>>> import numpy as np
>>> np.set_printoptions(precision=2, suppress=True, linewidth=140, sign=" ")
>>> def rd(a):
...     return np.round(a, 2) + 0
... 
>>> mat = np.loadtxt("layer10.csv", delimiter=",")
>>> print(mat)
[[ 4.  1.  2. -1.  3. -1.]
 [ 1.  0.  0. -2.  1. -2.]
 [ 2.  0. -4. -4.  0.  4.]
 [-1. -2. -4.  2.  0.  0.]
 [ 3.  1.  0.  0. -2. -1.]
 [-1. -2.  4.  0. -1. -2.]]
>>> # equal to its transpose
>>> print([round(float(np.linalg.det(mat[:i, :i])), 2) + 0 for i in range(1, 7)])
[4.0, -1.0, 4.0, 56.0, -172.0, -4184.0]
>>> try:
...     np.linalg.cholesky(mat)
... except np.linalg.LinAlgError as e:
...     print(repr(e))
... 
LinAlgError('Matrix is not positive definite')
>>> other = np.linalg.inv(mat)
>>> print(rd(mat @ other))
[[ 1.  0.  0.  0.  0.  0.]
 [ 0.  1.  0.  0.  0.  0.]
 [ 0.  0.  1.  0.  0.  0.]
 [ 0.  0.  0.  1.  0.  0.]
 [ 0.  0.  0.  0.  1.  0.]
 [ 0.  0.  0.  0.  0.  1.]]
>>> print(rd(np.linalg.slogdet(mat)[0]))
-1.0
>>> print(rd(np.linalg.inv(other)))
[[ 4.  1.  2. -1.  3. -1.]
 [ 1.  0.  0. -2.  1. -2.]
 [ 2.  0. -4. -4.  0.  4.]
 [-1. -2. -4.  2.  0.  0.]
 [ 3.  1.  0.  0. -2. -1.]
 [-1. -2.  4.  0. -1. -2.]]
>>> print(rd(np.linalg.cond(mat)))
4.65
>>> print(rd(np.linalg.det(mat) * np.linalg.det(other)))
1.0
>>> data = np.load("data.npy")
>>> print(data)
[[ 6.  0.  5.  5.  5.  5.]
 [ 0.  6.  0.  0.  0.  0.]
 [ 5.  0.  6.  5.  5.  5.]
 [ 5.  0.  5.  6.  5.  5.]
 [ 5.  0.  5.  5.  6.  5.]
 [ 5.  0.  5.  5.  5.  6.]]
>>> vec = np.ones(6)
>>> for _ in range(3):
...     vec = data @ vec
...     vec /= np.linalg.norm(vec)
...     print(round(vec @ data @ vec, 2))
... 
25.79
25.99
26.0
>>> print(rd(vec))
[ 0.45  0.01  0.45  0.45  0.45  0.45]
>>> print(rd(np.linalg.eigvalsh(data)[-1]))
26.0
>>> U, sig, vt = np.linalg.svd(data, full_matrices=False)
>>> print((sig > 1e-8).sum())
6
>>> print(rd(sig))
[ 26.   6.   1.   1.   1.   1.]
>>> print(np.allclose(U * sig @ vt, data))
True
>>> print(rd(np.sqrt((sig ** 2).sum())), rd(np.linalg.norm(data)))
26.76 26.76
>>> print(rd(np.linalg.det(data)))
156.0
>>> print(rd(np.sort(np.linalg.eigvals(data).real)))
[  1.   1.   1.   1.   6.  26.]
>>> print(data @ data)
[[ 136.    0.  135.  135.  135.  135.]
 [   0.   36.    0.    0.    0.    0.]
 [ 135.    0.  136.  135.  135.  135.]
 [ 135.    0.  135.  136.  135.  135.]
 [ 135.    0.  135.  135.  136.  135.]
 [ 135.    0.  135.  135.  135.  136.]]
>>> print((data != 0).astype(int))
[[ 1  0  1  1  1  1]
 [ 0  1  0  0  0  0]
 [ 1  0  1  1  1  1]
 [ 1  0  1  1  1  1]
 [ 1  0  1  1  1  1]
 [ 1  0  1  1  1  1]]
>>> m1 = np.load("run14.npy")
>>> print(m1)
[[ 3  2  0  0  1  0  3]
 [ 0  0  0  0  3  0  2]
 [ 1  3  0  2  1  1  0]
 [ 3  2  2  0  1  0  2]
 [ 3  3  2  2  1  1  2]
 [ 1  1  2  3  3  1  1]
 [ 2  1  3  2  3  0  2]
 [ 3  2  0  0 -5  0 -1]]
>>> other = np.c_[m1[:, :1] @ np.array([[2]]), np.array([-1, -2, -1, -1, -1, -1, -2, 2])]
>>> print(other)
[[ 6 -1]
 [ 0 -2]
 [ 2 -1]
 [ 6 -1]
 [ 6 -1]
 [ 2 -1]
 [ 4 -2]
 [ 6  2]]
>>> print(rd(np.linalg.lstsq(m1, other[:, 0])[0]))
[ 2.  0.  0.  0.  0.  0.  0.]
>>> print(rd(np.linalg.norm(other - m1 @ np.linalg.lstsq(m1, other)[0], axis=0)))
[ 0.    0.41]
>>> print(np.linalg.matrix_rank(other))
2
>>> print(np.linalg.matrix_rank(np.c_[m1, other]))
8
>>> r0, v = other[6], other[2]
>>> print(r0 @ v)
10
>>> print(r0 @ r0)
20
>>> pr = (r0 @ v) / (r0 @ r0) * r0
>>> print(pr)
[ 2. -1.]
>>> print(np.outer(r0, v))
[[ 8 -4]
 [-4  2]]
>>> print(v - pr)
[ 0.  0.]
>>> J = np.loadtxt("out7.csv", delimiter=",")
>>> print(J)
[[  1.5  -0.8   2.8  -0.2   0.1   0.9  12.    0.6  -0.6]
 [  0.4   1.3  -0.6   0.    0.5   0.2 -15.    0.6  -0.7]
 [ -1.5   2.1  -1.8  -1.    0.7   0.3  -5.   -1.1   0.4]
 [ -0.7   1.7   0.7  -1.3  -1.   -0.5  22.   -1.3  -2.4]
 [ -0.7   1.4   0.5   1.3  -2.1   0.4  -3.    0.2   1.8]]
>>> # column 6 dominates
>>> print(np.linalg.matrix_rank(J))
5
>>> print(np.count_nonzero(J))
44
>>> print(rd(np.diff(J, axis=0)))
[[ -1.1   2.1  -3.4   0.2   0.4  -0.7 -27.    0.   -0.1]
 [ -1.9   0.8  -1.2  -1.    0.2   0.1  10.   -1.7   1.1]
 [  0.8  -0.4   2.5  -0.3  -1.7  -0.8  27.   -0.2  -2.8]
 [  0.   -0.3  -0.2   2.6  -1.1   0.9 -25.    1.5   4.2]]
>>> print(rd(np.linalg.svd(J, compute_uv=False)))
[ 29.97   4.82   3.5    2.46   1.52]
>>> print(rd(J - J[0]))
[[  0.    0.    0.    0.    0.    0.    0.    0.    0. ]
 [ -1.1   2.1  -3.4   0.2   0.4  -0.7 -27.    0.   -0.1]
 [ -3.    2.9  -4.6  -0.8   0.6  -0.6 -17.   -1.7   1. ]
 [ -2.2   2.5  -2.1  -1.1  -1.1  -1.4  10.   -1.9  -1.8]
 [ -2.2   2.2  -2.3   1.5  -2.2  -0.5 -15.   -0.4   2.4]]
>>> vec = np.array([1, 0, 2, 2, 2, 1, 0, 0, 2])
>>> print(J @ np.eye(9)[3])
[-0.2  0.  -1.  -1.3  1.3]
>>> print(rd(J @ vec))
[ 6.6 -1.  -4.6 -9.2  2.7]
>>> print(rd(np.einsum("ij,j->i", J, vec)))
[ 6.6 -1.  -4.6 -9.2  2.7]
>>> print(rd(J @ np.ones(9)))
[ 16.3 -13.3  -6.9  17.2  -0.2]
>>> print(np.linalg.norm(J @ vec) <= np.linalg.norm(J, 2) * np.linalg.norm(vec) + 1e-9)
True
>>> print(rd(J @ (2 * vec)))
[ 13.2  -2.   -9.2 -18.4   5.4]
>>> print(rd((J * vec).sum(axis=1)))
[ 6.6 -1.  -4.6 -9.2  2.7]
>>> print(J * vec)
[[ 1.5 -0.   5.6 -0.4  0.2  0.9  0.   0.  -1.2]
 [ 0.4  0.  -1.2  0.   1.   0.2 -0.   0.  -1.4]
 [-1.5  0.  -3.6 -2.   1.4  0.3 -0.  -0.   0.8]
 [-0.7  0.   1.4 -2.6 -2.  -0.5  0.  -0.  -4.8]
 [-0.7  0.   1.   2.6 -4.2  0.4 -0.   0.   3.6]]
>>> t3 = np.stack([J, 4 * J, J[::-1]])
>>> print(rd(np.linalg.norm(t3, axis=(1, 2))))
[  30.69  122.77   30.69]
>>> print(np.linalg.matrix_rank(t3))
[ 5  5  5]
>>> print((t3 @ J.T).shape)
(3, 5, 5)
>>> print(np.linalg.matrix_rank(t3.reshape(3, -1)))
2
>>> print(rd(np.einsum("bij,cij->bc", t3, t3)))
[[  942.01  3768.04  -694.21]
 [ 3768.04 15072.16 -2776.84]
 [ -694.21 -2776.84   942.01]]
>>> r0 = np.array([-2, 0, 1])
>>> print(rd(np.polyval(r0, J[0])))
[  -3.5    -0.28  -14.68    0.92    0.98   -0.62 -287.      0.28    0.28]
>>> print(rd(np.convolve(J[0], r0)))
[ -3.    1.6  -4.1  -0.4   2.6  -2.  -23.9  -0.3  13.2   0.6  -0.6]
>>> print(rd(np.array([np.convolve(row, r0, "same") for row in J])))
[[  1.6  -4.1  -0.4   2.6  -2.  -23.9  -0.3  13.2   0.6]
 [ -2.6   1.6   1.3  -1.6  -0.4  30.5  -1.  -13.6   0.6]
 [ -4.2   2.1   4.1  -3.2  -1.6  10.7   2.5  -5.8  -1.1]
 [ -3.4  -2.1   4.3   2.7  -0.3 -45.    2.1  26.8  -1.3]
 [ -2.8  -1.7  -1.2   4.7   0.5   3.9   0.   -6.6   0.2]]
>>> print(rd(np.cross(J[0, :3], J[4, :3])))
[-4.32 -2.71  1.54]
>>> A = np.load("x.npy")
>>> print(A)
[[ 0.  0. -5. -5.  1. -1. -3.]
 [ 0.  0.  1. -2. -3.  1.  2.]
 [-5.  1.  0.  0.  0.  0.  0.]
 [-5. -2.  0.  0.  0.  0.  0.]
 [ 1. -3.  0.  0.  0.  0.  0.]
 [-1.  1.  0.  0.  0.  0.  0.]
 [-3.  2.  0.  0.  0.  0.  0.]]
>>> rank = np.linalg.matrix_rank(A)
>>> print(rank)
4
>>> ns = np.linalg.svd(A)[2][rank:].T
>>> print([int(np.linalg.matrix_rank(np.delete(A, i, axis=0))) for i in range(7)])
[3, 3, 4, 4, 4, 4, 4]
>>> print(ns.shape)
(7, 3)
>>> print(rd(A @ ns))
[[ 0.  0.  0.]
 [ 0.  0.  0.]
 [ 0.  0.  0.]
 [ 0.  0.  0.]
 [ 0.  0.  0.]
 [ 0.  0.  0.]
 [ 0.  0.  0.]]
>>> U, sig, vt = np.linalg.svd(A)
>>> print(rd(sig))
[ 7.85  7.85  4.29  4.29  0.    0.    0.  ]
>>> other = U[:, :4] @ np.diag(sig[:4]) @ vt[:4]
>>> print(rd(np.abs(A - other).max()))
0.0
>>> print(rd(other))
[[ 0.  0. -5. -5.  1. -1. -3.]
 [ 0.  0.  1. -2. -3.  1.  2.]
 [-5.  1.  0.  0.  0.  0.  0.]
 [-5. -2.  0.  0.  0.  0.  0.]
 [ 1. -3.  0.  0.  0.  0.  0.]
 [-1.  1.  0.  0.  0.  0.  0.]
 [-3.  2.  0.  0.  0.  0.  0.]]
>>> print(rd(np.linalg.norm(A - other, 2)), rd(sig[4]))
0.0 0.0
>>> print(np.abs(np.diag(np.linalg.qr(A)[1])) > 1e-9)
[ True  True  True  True False False False]
>>> print(rd(A @ np.linalg.pinv(A) @ A))
[[ 0.  0. -5. -5.  1. -1. -3.]
 [ 0.  0.  1. -2. -3.  1.  2.]
 [-5.  1.  0.  0.  0.  0.  0.]
 [-5. -2.  0.  0.  0.  0.  0.]
 [ 1. -3.  0.  0.  0.  0.  0.]
 [-1.  1.  0.  0.  0.  0.  0.]
 [-3.  2.  0.  0.  0.  0.  0.]]
>>> try:
...     np.linalg.inv(A)
... except np.linalg.LinAlgError as e:
...     print("failed:", e)
... 
failed: Singular matrix
>>> print(np.unique(A.round(6), axis=0).shape)
(7, 7)
>>> print(np.allclose(A[:-1].T @ np.linalg.lstsq(A[:-1].T, A[-1])[0], A[-1]))
True
>>> rng = np.random.default_rng(3636)
>>> lab = rng.permutation(7)
>>> print(lab)
[ 5  3  1  2  4  0  6]
>>> other = A[lab][:, lab]
>>> print(rd(np.linalg.det(other)), rd(np.linalg.det(A[lab])))
0.0 0.0
>>> arr = np.array([[5.0, 4.0, 0.0, 0.0, 0.0, 0.0, 4.0, 0.0],
...     [4.0, 5.0, 0.0, 0.0, 0.0, 0.0, 4.0, 0.0],
...     [0.0, 0.0, 5.0, 0.0, 0.0, 4.0, 0.0, 4.0],
...     [0.0, 0.0, 0.0, 5.0, 4.0, 0.0, 0.0, 0.0],
...     [0.0, 0.0, 0.0, 4.0, 5.0, 0.0, 0.0, 0.0],
...     [0.0, 0.0, 4.0, 0.0, 0.0, 5.0, 0.0, 4.0],
...     [4.0, 4.0, 0.0, 0.0, 0.0, 0.0, 5.0, 0.0],
...     [0.0, 0.0, 4.0, 0.0, 0.0, 4.0, 0.0, 5.0]])
>>> print(rd(np.sort(np.abs(np.linalg.eigvals(arr)))))
[  1.   1.   1.   1.   1.   9.  13.  13.]
>>> print(np.trace(arr))
40.0
>>> print(rd(np.abs(np.linalg.eigvals(arr)).max()))
13.0
>>> arr.inv()
Traceback (most recent call last):
  File "<python-input-100>", line 1, in <module>
    arr.inv()
    ^^^^^^^
AttributeError: 'numpy.ndarray' object has no attribute 'inv'
>>> print(np.allclose(arr, arr.T))
True
>>> print(np.allclose(arr @ arr.T, arr.T @ arr))
True
>>> M = np.load("block2.npy")
>>> print(rd(M))
[[ 0.2   0.    0.    0.    0.2   0.    0.    0.2   0.2   0.2 ]
 [ 0.    0.17  0.17  0.17  0.17  0.    0.    0.17  0.17  0.  ]
 [ 0.    0.33  0.33  0.    0.    0.    0.33  0.    0.    0.  ]
 [ 0.2   0.2   0.    0.4   0.    0.2   0.    0.    0.    0.  ]
 [ 0.    0.    0.33  0.33  0.33  0.    0.    0.    0.    0.  ]
 [ 0.2   0.    0.2   0.2   0.    0.2   0.    0.    0.    0.2 ]
 [ 0.    0.25  0.    0.    0.    0.    0.25  0.    0.25  0.25]
 [ 0.2   0.    0.    0.    0.    0.2   0.    0.4   0.    0.2 ]
 [ 0.    0.25  0.25  0.    0.    0.    0.    0.    0.25  0.25]
 [ 0.    0.    0.    0.    0.25  0.    0.    0.25  0.25  0.25]]
>>> other = np.linalg.invert(M)
Traceback (most recent call last):
  File "<python-input-105>", line 1, in <module>
    other = np.linalg.invert(M)
            ^^^^^^^^^^^^^^^^
AttributeError: module 'numpy.linalg' has no attribute 'invert'
>>> other = np.linalg.inv(M)
>>> print(rd(other))
[[  5.    0.    0.    0.    0.    0.    0.    0.    0.   -4. ]
 [  0.   -6.    3.    5.    0.   -5.   -4.    0.    4.    4. ]
 [  0.    3.    0.   -2.5   0.    2.5   0.    0.    0.   -2. ]
 [  0.    3.   -6.   -2.5   6.   -2.5   8.    5.    0.  -10. ]
 [  0.   -6.    6.    5.   -3.    0.   -8.   -5.    0.   12. ]
 [ -5.    0.    9.    5.  -12.   10.  -12.  -10.   -4.   20. ]
 [  0.    3.    0.   -2.5   0.    2.5   4.    0.   -4.   -2. ]
 [  0.    3.   -3.   -2.5   3.   -2.5   4.    5.    0.   -6. ]
 [  0.    9.    0.   -2.5  -6.    7.5   0.   -5.   -4.    2. ]
 [  0.   -6.   -3.    0.    6.   -5.    4.    5.    4.   -4. ]]
>>> print(rd(np.linalg.inv(other)))
[[ 0.2   0.    0.    0.    0.2   0.    0.    0.2   0.2   0.2 ]
 [ 0.    0.17  0.17  0.17  0.17  0.    0.    0.17  0.17  0.  ]
 [ 0.    0.33  0.33  0.    0.    0.    0.33  0.    0.    0.  ]
 [ 0.2   0.2   0.    0.4   0.    0.2   0.    0.    0.    0.  ]
 [ 0.    0.    0.33  0.33  0.33  0.    0.    0.    0.    0.  ]
 [ 0.2   0.    0.2   0.2   0.    0.2   0.    0.    0.    0.2 ]
 [ 0.    0.25  0.    0.    0.    0.    0.25  0.    0.25  0.25]
 [ 0.2   0.    0.    0.    0.    0.2   0.    0.4   0.    0.2 ]
 [ 0.    0.25  0.25  0.    0.    0.    0.    0.    0.25  0.25]
 [ 0.    0.    0.    0.    0.25  0.    0.    0.25  0.25  0.25]]
>>> print(rd(np.linalg.slogdet(M)[0]))
1.0
>>> print(rd(np.trace(M)))
2.78
>>> M.inv()
Traceback (most recent call last):
  File "<python-input-111>", line 1, in <module>
    M.inv()
    ^^^^^
AttributeError: 'numpy.ndarray' object has no attribute 'inv'
>>> U, sig, vt = np.linalg.svd(M, full_matrices=False)
>>> print(rd(np.sqrt((sig ** 2).sum())), rd(np.linalg.norm(M)))
1.59 1.59
>>> print(rd(sig))
[ 1.04  0.69  0.65  0.52  0.36  0.31  0.23  0.14  0.04  0.02]
>>> print(np.allclose(U * sig @ vt, M))
True
>>> print(rd(U.T @ U))
[[ 1.  0.  0.  0.  0.  0.  0.  0.  0.  0.]
 [ 0.  1.  0.  0.  0.  0.  0.  0.  0.  0.]
 [ 0.  0.  1.  0.  0.  0.  0.  0.  0.  0.]
 [ 0.  0.  0.  1.  0.  0.  0.  0.  0.  0.]
 [ 0.  0.  0.  0.  1.  0.  0.  0.  0.  0.]
 [ 0.  0.  0.  0.  0.  1.  0.  0.  0.  0.]
 [ 0.  0.  0.  0.  0.  0.  1.  0.  0.  0.]
 [ 0.  0.  0.  0.  0.  0.  0.  1.  0.  0.]
 [ 0.  0.  0.  0.  0.  0.  0.  0.  1.  0.]
 [ 0.  0.  0.  0.  0.  0.  0.  0.  0.  1.]]
>>> print((sig > 1e-8).sum())
10
>>> print(rd(sig / sig[0]))
[ 1.    0.67  0.63  0.5   0.35  0.3   0.22  0.14  0.04  0.02]
>>> F = np.load("mat.npy")
>>> print(F)
[[  4  12   2  16  14  -1  12  16  16  13]
 [ -1   7  -3  11   9  -6   7  11  11   8]
 [ -1   7  -3  11   9  -6   7  11  11   8]
 [ -7   1  -9   5   3 -12   1   5   5   2]
 [-12  -4 -14   0  -2 -17  -4   0   0  -3]
 [-13  -5 -15  -1  -3 -18  -5  -1  -1  -4]]
>>> # rows 1 and 2 are equal
>>> U, sig, vt = np.linalg.svd(F)
>>> vecs = vt[:(sig > 1e-8).sum()]
>>> vec = F[5] + -1 * F[3] + rng.integers(2) * np.eye(10)[7]
>>> print(vec)
[-6. -6. -6. -6. -6. -6. -6. -5. -6. -6.]
>>> print(np.linalg.matrix_rank(np.vstack([F, vec])))
3
>>> print(rd(np.diag(vecs.T @ vecs)))
[ 0.21  0.11  0.3   0.19  0.14  0.46  0.11  0.19  0.19  0.12]
>>> vec = np.array([-1, -1, 0, -9, 3, 1, -6, -9, -2, -8])
>>> print(np.linalg.norm(F @ vec) <= np.linalg.norm(F, 2) * np.linalg.norm(vec) + 1e-9)
True
>>> print(F @ vec)
[-471 -311 -311 -119   41   73]
>>> print(np.einsum("ij,j->i", F, vec))
[-471 -311 -311 -119   41   73]
>>> print((F @ vec).argmax())
5
>>> print(F * vec)
[[  -4  -12    0 -144   42   -1  -72 -144  -32 -104]
 [   1   -7    0  -99   27   -6  -42  -99  -22  -64]
 [   1   -7    0  -99   27   -6  -42  -99  -22  -64]
 [   7   -1    0  -45    9  -12   -6  -45  -10  -16]
 [  12    4    0    0   -6  -17   24    0    0   24]
 [  13    5    0    9   -9  -18   30    9    2   32]]
>>> print(F @ np.ones(10))
[104.  54.  54.  -6. -56. -66.]
